% ipython --no-banner

In [1]: import numpy as np

In [2]: from numpy import linalg as LA

In [3]: np.set_printoptions(precision=3, suppress=True, linewidth=160)

In [4]: data = np.load("sample10.npy")

In [5]: data
Out[5]: 
array([[ 2, -2, -1],
       [ 4, -1,  0],
       [ 5, -2,  1],
       [ 3, -2, -2],
       [ 5, -3, -4],
       [ 3, -4, -2],
       [ 1, -4, -2],
       [ 4, -4,  0],
       [ 3, -2, -1],
       [ 5, -1, -2],
       [ 6, -3,  0]])

In [6]: rng = np.random.default_rng(65303)

In [7]: idx = rng.permutation(3)

In [8]: Y = data[:, idx] * rng.choice([-1, 1], 3)

In [9]: Y
Out[9]: 
array([[-2,  2, -1],
       [-4,  1,  0],
       [-5,  2,  1],
       [-3,  2, -2],
       [-5,  3, -4],
       [-3,  4, -2],
       [-1,  4, -2],
       [-4,  4,  0],
       [-3,  2, -1],
       [-5,  1, -2],
       [-6,  3,  0]])

In [10]: left, _, Vh = LA.svd(data.T @ Y)

In [11]: idx
Out[11]: array([0, 1, 2])

In [12]: gram = np.cov(Y, rowvar=False)

In [13]: np.argwhere(np.triu(np.abs(np.corrcoef(Y.T)) > 0.8, 1))
Out[13]: array([], shape=(0, 2), dtype=int64)

In [14]: gram
Out[14]: 
array([[ 2.218,  0.436, -0.445],
       [ 0.436,  1.273, -0.291],
       [-0.445, -0.291,  1.964]])

In [15]: print(np.corrcoef(Y.T))
[[ 1.     0.26  -0.213]
 [ 0.26   1.    -0.184]
 [-0.213 -0.184  1.   ]]

In [16]: round(float(np.corrcoef(Y[:, 0], Y[:, 2])[0, 1]), 3)
Out[16]: -0.213

In [17]: Y = np.c_[data[:, :1] @ np.array([[1]]), np.array([-7, -5, -9, -2, 9, -4, -1, -5, 1, 8, -7])]

In [18]: Y
Out[18]: 
array([[ 2, -7],
       [ 4, -5],
       [ 5, -9],
       [ 3, -2],
       [ 5,  9],
       [ 3, -4],
       [ 1, -1],
       [ 4, -5],
       [ 3,  1],
       [ 5,  8],
       [ 6, -7]])

In [19]: print(np.round(LA.norm(Y - data @ LA.lstsq(data, Y)[0], axis=0), 3) + 0)
[ 0.    10.169]

In [20]: print(np.round(LA.lstsq(data, Y[:, 0])[0], 3) + 0)
[1. 0. 0.]

In [21]: LA.matrix_rank(np.c_[data, Y])
Out[21]: np.int64(4)

In [22]: round(LA.norm(data[10], 1), 3), np.round(LA.norm(data[10], np.inf), 3)
Out[22]: (np.float64(9.0), np.float64(6.0))

In [23]: LA.norm(data, axis=0)
Out[23]: array([13.229,  9.165,  5.916])

In [24]: print(round(LA.norm(data, "nuc"), 3))
24.773

In [25]: LA.norm(data, axis=1)
Out[25]: array([3.   , 4.123, 5.477, 4.123, 7.071, 5.385, 4.583, 5.657, 3.742, 5.477, 6.708])

In [26]: data[10] @ data[6]
Out[26]: np.int64(18)
